$ ipython --no-banner

In [1]: import numpy as np

In [2]: np.set_printoptions(precision=3, suppress=True, linewidth=160, legacy="1.25")

In [3]: def rnd(a):
   ...:     return np.round(a, 3) + 0
   ...: 

In [4]: A = np.load("m.npy")

In [5]: A
Out[5]: 
array([[1, 0, 0, 0, 0],
       [2, 2, 0, 0, 0],
       [1, 1, 1, 0, 0],
       [2, 0, 0, 1, 0],
       [0, 0, 1, 2, 2]])

In [6]: # triangular, det is the product of the diagonal

In [7]: (A + A.T) / 2
Out[7]: 
array([[1. , 1. , 0.5, 1. , 0. ],
       [1. , 2. , 0.5, 0. , 0. ],
       [0.5, 0.5, 1. , 0. , 0.5],
       [1. , 0. , 0. , 1. , 1. ],
       [0. , 0. , 0.5, 1. , 2. ]])

In [8]: assert A == A.T
ValueError: The truth value of an array with more than one element is ambiguous. Use a.any() or a.all()


In [9]: rnd(np.sort(np.abs(np.linalg.eigvals(A))))
Out[9]: array([1., 1., 1., 2., 2.])

In [10]: (A - A.T) / 2
Out[10]: 
array([[ 0. , -1. , -0.5, -1. ,  0. ],
       [ 1. ,  0. , -0.5,  0. ,  0. ],
       [ 0.5,  0.5,  0. ,  0. , -0.5],
       [ 1. ,  0. ,  0. ,  0. , -1. ],
       [ 0. ,  0. ,  0.5,  1. ,  0. ]])

In [11]: O, R = np.linalg.qr(A)

In [12]: rnd(np.abs(np.diag(R)))
Out[12]: array([3.162, 1.581, 1.342, 1.406, 0.424])

In [13]: rnd(abs(R[0, 0])), rnd(np.linalg.norm(A[:, 0]))
Out[13]: (3.162, 3.162)

In [14]: O.shape, R.shape
Out[14]: ((5, 5), (5, 5))

In [15]: rnd(O)
Out[15]: 
array([[-0.316,  0.316,  0.   ,  0.284,  0.848],
       [-0.632, -0.632,  0.298, -0.316,  0.106],
       [-0.316, -0.316, -0.596,  0.632, -0.212],
       [-0.632,  0.632,  0.   , -0.142, -0.424],
       [ 0.   ,  0.   , -0.745, -0.632,  0.212]])

In [16]: np.trace(O @ O.T)
Out[16]: 5.0

In [17]: rnd(O.T @ O)
Out[17]: 
array([[1., 0., 0., 0., 0.],
       [0., 1., 0., 0., 0.],
       [0., 0., 1., 0., 0.],
       [0., 0., 0., 1., 0.],
       [0., 0., 0., 0., 1.]])

In [18]: rnd(R)
Out[18]: 
array([[-3.162, -1.581, -0.316, -0.632,  0.   ],
       [ 0.   , -1.581, -0.316,  0.632,  0.   ],
       [ 0.   ,  0.   , -1.342, -1.491, -1.491],
       [ 0.   ,  0.   ,  0.   , -1.406, -1.264],
       [ 0.   ,  0.   ,  0.   ,  0.   ,  0.424]])

In [19]: def softmax(z):
    ...:     e = np.exp(z - z.max(axis=-1, keepdims=True))
    ...:     return e / e.sum(axis=-1, keepdims=True)
    ...: 

In [20]: rnd(softmax(A[4]))
Out[20]: array([0.051, 0.051, 0.139, 0.379, 0.379])

In [21]: rnd(softmax(10 * A[4]))
Out[21]: array([0. , 0. , 0. , 0.5, 0.5])

In [22]: scores = A @ A.T / np.sqrt(5)

In [23]: softmax(scores).round(6).argmax(axis=1)
Out[23]: array([1, 1, 1, 3, 4])

In [24]: rnd(softmax(scores)[4] @ A)
Out[24]: array([0.153, 0.057, 0.928, 1.846, 1.806])
